% ipython --no-banner

In [1]: import numpy as np

In [2]: np.set_printoptions(precision=3, suppress=True, linewidth=200)

In [3]: J = np.array([[3.0, 0.0, 6.0, 5.0],
   ...:     [7.0, 0.0, -5.0, 2.0],
   ...:     [0.0, 0.0, 1.0, 0.0],
   ...:     [0.0, 0.0, 0.0, -3.0]])

In [4]: A2 = np.array([[-2, 0, -9], [4, 7, -4], [6, -4, 9], [-8, 9, -8]])

In [5]: print(np.einsum("ik,kj->ij", J, A2))
[[ -10.   21.  -13.]
 [ -60.   38. -124.]
 [   6.   -4.    9.]
 [  24.  -27.   24.]]

In [6]: print(np.vstack([J, A2.T]).shape)
(7, 4)

In [7]: print(A2.T @ J.T)
[[ -10.  -60.    6.   24.]
 [  21.   38.   -4.  -27.]
 [ -13. -124.    9.   24.]]

In [8]: print(J @ A2)
[[ -10.   21.  -13.]
 [ -60.   38. -124.]
 [   6.   -4.    9.]
 [  24.  -27.   24.]]

In [9]: print(np.einsum("ik,kj->ji", J, A2))
[[ -10.  -60.    6.   24.]
 [  21.   38.   -4.  -27.]
 [ -13. -124.    9.   24.]]

In [10]: print(np.linalg.matrix_rank(np.vstack([J, A2.T])))
4

In [11]: A2 = J[0, 0] * J[1:] - np.outer(J[1:, 0], J[0])

In [12]: print(A2)
[[  0.   0. -57. -29.]
 [  0.   0.   3.   0.]
 [  0.   0.   0.  -9.]]

In [13]: print(np.linalg.matrix_rank(A2), np.linalg.matrix_rank(J))
2 3

In [14]: print(np.sort(np.abs(np.linalg.eigvals(J))))
[0. 1. 3. 3.]

In [15]: print(np.trace(J))
1.0

In [16]: print(J @ J)
[[ 9.  0. 24.  0.]
 [21.  0. 37. 29.]
 [ 0.  0.  1.  0.]
 [ 0.  0.  0.  9.]]

In [17]: print(np.allclose(J, J.T))
False

In [18]: print(round(float(np.abs(np.linalg.eigvals(J)).max()), 3))
3.0

In [19]: print(np.allclose(J @ J.T, J.T @ J))
False

In [20]: print((J + J.T) / 2)
[[ 3.   3.5  3.   2.5]
 [ 3.5  0.  -2.5  1. ]
 [ 3.  -2.5  1.   0. ]
 [ 2.5  1.   0.  -3. ]]
